>>> import numpy as np
>>> import numpy.linalg as la
>>> np.set_printoptions(suppress=True, linewidth=200)
>>> def tidy(a):
...     return np.round(a, 3) + 0
... 
>>> E = np.load("block9.npy")
>>> E
array([[ 2.409, -0.393, -2.355, -1.479, -1.068,  1.145, -0.577],
       [ 1.494,  1.149, -0.849,  1.502, -2.039,  1.833,  2.075],
       [-0.313, -0.89 , -1.06 ,  0.67 ,  2.424, -0.092, -0.28 ]])
>>> r0, r1 = E[0], E[1]
>>> print(tidy(r0 @ r0))
16.476
>>> pr = (r0 @ r1) / (r0 @ r0) * r0
>>> print((r1 - pr) @ r0)
0.0
>>> tidy(r1 - pr)
array([ 0.616,  1.292,  0.009,  2.041, -1.65 ,  1.416,  2.285])
>>> tidy(pr)
array([ 0.878, -0.143, -0.858, -0.539, -0.389,  0.417, -0.21 ])
>>> la.matrix_rank(np.outer(r0, r1))
np.int64(1)
>>> W0 = np.load("out4.npy")
>>> W0
array([[ -9,   0, -13,  -8,  -1,  -2,   4],
       [ -8,   1, -12,  -7,   0,  -1,   5],
       [  1,  10,  -3,   2,   9,   8,  14]])
>>> # rows and columns are dependent
>>> r0 = np.array([4, 1])
>>> np.array([np.convolve(row, r0, "same") for row in W0])
array([[-36,  -9, -52, -45, -12,  -9,  14],
       [-32,  -4, -47, -40,  -7,  -4,  19],
       [  4,  41,  -2,   5,  38,  41,  64]])
>>> np.correlate(W0[0], W0[2], "full")
array([-126,  -72, -263, -234, -168, -224,   45,  -94,  -58,   -4,  -33,   38,    4])
>>> np.unique(W0.round(6), axis=0).shape
(3, 7)
>>> print(np.allclose(W0[:-1].T @ la.lstsq(W0[:-1].T, W0[-1])[0], W0[-1]))
True
>>> np.abs(np.diag(la.qr(W0)[1])) > 1e-9
array([ True,  True, False])
>>> rk = la.matrix_rank(W0)
>>> rk
np.int64(2)
>>> N = la.svd(W0)[2][rk:].T
>>> print([int(la.matrix_rank(W0[:i])) for i in range(1, len(W0) + 1)])
[1, 2, 2]
>>> [int(la.matrix_rank(W0[:, :j + 1])) for j in range(7)]
[1, 2, 2, 2, 2, 2, 2]
>>> print(np.allclose(W0 @ N, 0))
True
>>> J = np.load("layer13.npy")
>>> J
array([[0, 0, 1, 1, 0, 0],
       [0, 0, 0, 0, 1, 1],
       [1, 0, 0, 1, 0, 0],
       [1, 0, 1, 0, 0, 0],
       [0, 1, 0, 0, 0, 1],
       [0, 1, 0, 0, 1, 0]])
>>> tidy(la.det(J))
np.float64(4.0)
>>> print((la.matrix_power((J != 0) + (J.T != 0) + np.eye(6), 6) > 0).astype(int))
[[1 0 1 1 0 0]
 [0 1 0 0 1 1]
 [1 0 1 1 0 0]
 [1 0 1 1 0 0]
 [0 1 0 0 1 1]
 [0 1 0 0 1 1]]
>>> feats = np.load("a.npy")
>>> feats
array([[ 1, -2,  4, -8],
       [ 1, -1,  1, -1],
       [ 1,  0,  0,  0],
       [ 1,  1,  1,  1],
       [ 1,  2,  4,  8]])
>>> x0 = np.array([-1, -9, 8, -1])
>>> y = feats @ x0
>>> b, lr = np.zeros(4), 1 / la.norm(feats, 2) ** 2
>>> for i in range(30):
...     b -= lr * feats.T @ (feats @ b - y)
...     if i % 10 == 0: print(i, round(la.norm(feats @ b - y), 3))
... 
0 34.17
10 8.966
20 8.112
>>> tidy(b)
array([ 1.112, -2.474,  7.342, -2.72 ])
>>> tidy(la.cond(feats))
np.float64(11.58)
